% python3 -q
>>> import numpy as np
>>> from numpy import linalg as LA
>>> np.set_printoptions(suppress=True, linewidth=200)
>>> tidy = lambda a: np.round(a, 2) + 0
>>> feats = np.load("block15.npy")
>>> print(feats)
[[5 2 3 5]
 [2 5 2 3]
 [3 2 5 2]
 [5 3 2 5]]
>>> print(tidy(LA.eigvalsh(feats).min()))
-0.3
>>> print(np.all(LA.eigvalsh(feats) > 0))
False
>>> M = np.load("sample18.npy")
>>> print(tidy(M))
[[ -0.6   -5.02  -6.48   1.95   8.81]
 [ -1.83  -7.97  -8.14   5.16  12.5 ]
 [  2.7    3.21   1.77  -1.36  -1.1 ]
 [  0.84  -0.55  -1.82   2.5    4.48]
 [  3.14   3.4    1.98  -3.59  -2.41]
 [  5.71  12.06   9.83  -2.81 -10.14]
 [  3.52   5.31   2.53  -3.88  -3.57]
 [ -1.16  -7.3   -7.53   2.39  10.48]
 [  3.78   2.36   5.53  -3.41  -4.34]
 [  3.53   2.65   4.28  -3.36  -3.58]
 [ -0.02  -1.91  -6.26   0.82   7.05]
 [  1.33   0.78  -2.44  -0.36   3.02]
 [  3.54   3.4    2.37  -5.49  -3.62]
 [  2.62  -2.66   2.22  -4.21  -0.87]
 [  3.92   4.52   4.78  -3.78  -4.75]
 [ -0.55  -2.73  -7.17   2.26   8.66]
 [  3.68   3.89   3.75  -4.17  -4.04]
 [  2.56   2.29   2.14  -0.63  -0.67]
 [  1.54  -0.71  -0.05   0.53   2.37]
 [  2.62   4.6    2.19   0.58  -0.87]
 [  3.18   2.14   2.76  -3.66  -2.55]
 [  2.18   4.76  -0.62  -0.41   0.46]
 [ -0.33  -6.35  -5.57   0.65   7.99]
 [  4.4    5.55   5.95  -4.46  -6.21]
 [  0.52  -2.44  -4.46  -0.36   5.44]
 [  1.71  -1.05   0.37  -0.16   1.86]
 [  0.91  -2.77  -3.48  -1.63   4.26]
 [  2.62   2.9    1.1   -1.97  -0.85]
 [  4.59   6.26   6.74  -4.06  -6.78]
 [  4.38   6.98   5.8   -3.53  -6.13]
 [  2.52   6.22   0.83   0.46  -0.56]
 [  4.69   6.47   7.4   -3.62  -7.07]
 [  3.34   6.15   3.11  -1.46  -3.02]
 [  0.76  -1.17  -3.74   0.01   4.72]
 [  0.28   0.2   -6.11   0.63   6.15]]
>>> idx = M[:, 4] > np.median(M[:, 4])
>>> r0 = M[idx].mean(axis=0) - M[~idx].mean(axis=0)
>>> print(tidy((((M - M.mean(axis=0)) @ r0 > 0) == idx).mean()))
0.91
>>> print(np.abs(np.diag(LA.qr(M)[1])) > 1e-9)
[ True  True  True  True False]
>>> print(LA.lstsq(M[:-1].T, M[-1])[2])
4
>>> print(np.unique(M.round(6), axis=0).shape)
(35, 5)
>>> print(np.allclose(M[:-1].T @ LA.lstsq(M[:-1].T, M[-1])[0], M[-1]))
True
>>> try:
...     LA.inv(M)
... except LA.LinAlgError as e:
...     print(e)
... 
Last 2 dimensions of the array must be square
>>> print(tidy(np.trace(LA.pinv(M) @ M)))
4.0
>>> dist = LA.norm(M[:, None] - M[None], axis=-1)
>>> print(dist[5].round(6).argsort(kind="stable")[:4])
[ 5 31 28 29]
>>> print(dist.shape)
(35, 35)
>>> print(dist.mean(axis=1).argmax())
1
>>> print((dist + 1e9 * np.eye(35)).round(6).argmin(axis=1))
[22  7 27 33 20 31 16  0  9  8 34 33 16 20 16  0 14  2 25 30  4 30  0 28 33 18 24  2 31 28 19 28  6 24 10]
>>> print(tidy(dist[:5, :5]))
[[ 0.    6.07 16.    7.92 17.69]
 [ 6.07  0.   21.71 13.17 23.56]
 [16.   21.71  0.    8.75  2.64]
 [ 7.92 13.17  8.75  0.   10.95]
 [17.69 23.56  2.64 10.95  0.  ]]
